$ ipython --no-banner

In [1]: import numpy as np

In [2]: import numpy.linalg as la

In [3]: np.set_printoptions(precision=2, suppress=True, linewidth=100)

In [4]: def rnd(a):
   ...:     return np.round(a, 2) + 0
   ...: 

In [5]: u = np.array([0, -2, -3, -1, 3, -3, 1, 1, -1, -3, -2]) + 0.5

In [6]: arr = np.eye(11) - 2 * np.outer(u, u) / (u @ u)

In [7]: rnd(arr)
Out[7]: 
array([[ 0.99,  0.04,  0.06,  0.01, -0.09,  0.06, -0.04, -0.04,  0.01,  0.06,  0.04],
       [ 0.04,  0.89, -0.18, -0.04,  0.26, -0.18,  0.11,  0.11, -0.04, -0.18, -0.11],
       [ 0.06, -0.18,  0.69, -0.06,  0.43, -0.31,  0.18,  0.18, -0.06, -0.31, -0.18],
       [ 0.01, -0.04, -0.06,  0.99,  0.09, -0.06,  0.04,  0.04, -0.01, -0.06, -0.04],
       [-0.09,  0.26,  0.43,  0.09,  0.4 ,  0.43, -0.26, -0.26,  0.09,  0.43,  0.26],
       [ 0.06, -0.18, -0.31, -0.06,  0.43,  0.69,  0.18,  0.18, -0.06, -0.31, -0.18],
       [-0.04,  0.11,  0.18,  0.04, -0.26,  0.18,  0.89, -0.11,  0.04,  0.18,  0.11],
       [-0.04,  0.11,  0.18,  0.04, -0.26,  0.18, -0.11,  0.89,  0.04,  0.18,  0.11],
       [ 0.01, -0.04, -0.06, -0.01,  0.09, -0.06,  0.04,  0.04,  0.99, -0.06, -0.04],
       [ 0.06, -0.18, -0.31, -0.06,  0.43, -0.31,  0.18,  0.18, -0.06,  0.69, -0.18],
       [ 0.04, -0.11, -0.18, -0.04,  0.26, -0.18,  0.11,  0.11, -0.04, -0.18,  0.89]])

In [8]: x0 = np.array([0, -1, 0, -1, 2, -1, -2, 1, 1, 1, 2])

In [9]: h = np.maximum(arr @ x0, 0)

In [10]: rnd(h)
Out[10]: array([0.  , 0.  , 0.49, 0.  , 1.31, 0.  , 0.  , 0.71, 1.1 , 1.49, 2.29])

In [11]: rnd(arr.T @ h)
Out[11]: array([ 0.08, -0.24,  0.09, -0.08,  1.88, -0.4 ,  0.24,  0.95,  1.02,  1.09,  2.05])

In [12]: np.flatnonzero(h > 1e-9)
Out[12]: array([ 2,  4,  7,  8,  9, 10])

In [13]: rnd(np.tanh(arr @ x0))
Out[13]: array([-0.1 , -0.61,  0.45, -0.72,  0.87, -0.47, -0.98,  0.61,  0.8 ,  0.9 ,  0.98])

In [14]: rnd(arr * (h > 1e-9)[:, None])
Out[14]: 
array([[ 0.  ,  0.  ,  0.  ,  0.  ,  0.  ,  0.  ,  0.  ,  0.  ,  0.  ,  0.  ,  0.  ],
       [ 0.  ,  0.  ,  0.  ,  0.  ,  0.  ,  0.  ,  0.  ,  0.  ,  0.  ,  0.  ,  0.  ],
       [ 0.06, -0.18,  0.69, -0.06,  0.43, -0.31,  0.18,  0.18, -0.06, -0.31, -0.18],
       [ 0.  ,  0.  ,  0.  ,  0.  ,  0.  ,  0.  ,  0.  ,  0.  ,  0.  ,  0.  ,  0.  ],
       [-0.09,  0.26,  0.43,  0.09,  0.4 ,  0.43, -0.26, -0.26,  0.09,  0.43,  0.26],
       [ 0.  ,  0.  ,  0.  ,  0.  ,  0.  ,  0.  ,  0.  ,  0.  ,  0.  ,  0.  ,  0.  ],
       [ 0.  ,  0.  ,  0.  ,  0.  ,  0.  ,  0.  ,  0.  ,  0.  ,  0.  ,  0.  ,  0.  ],
       [-0.04,  0.11,  0.18,  0.04, -0.26,  0.18, -0.11,  0.89,  0.04,  0.18,  0.11],
       [ 0.01, -0.04, -0.06, -0.01,  0.09, -0.06,  0.04,  0.04,  0.99, -0.06, -0.04],
       [ 0.06, -0.18, -0.31, -0.06,  0.43, -0.31,  0.18,  0.18, -0.06,  0.69, -0.18],
       [ 0.04, -0.11, -0.18, -0.04,  0.26, -0.18,  0.11,  0.11, -0.04, -0.18,  0.89]])
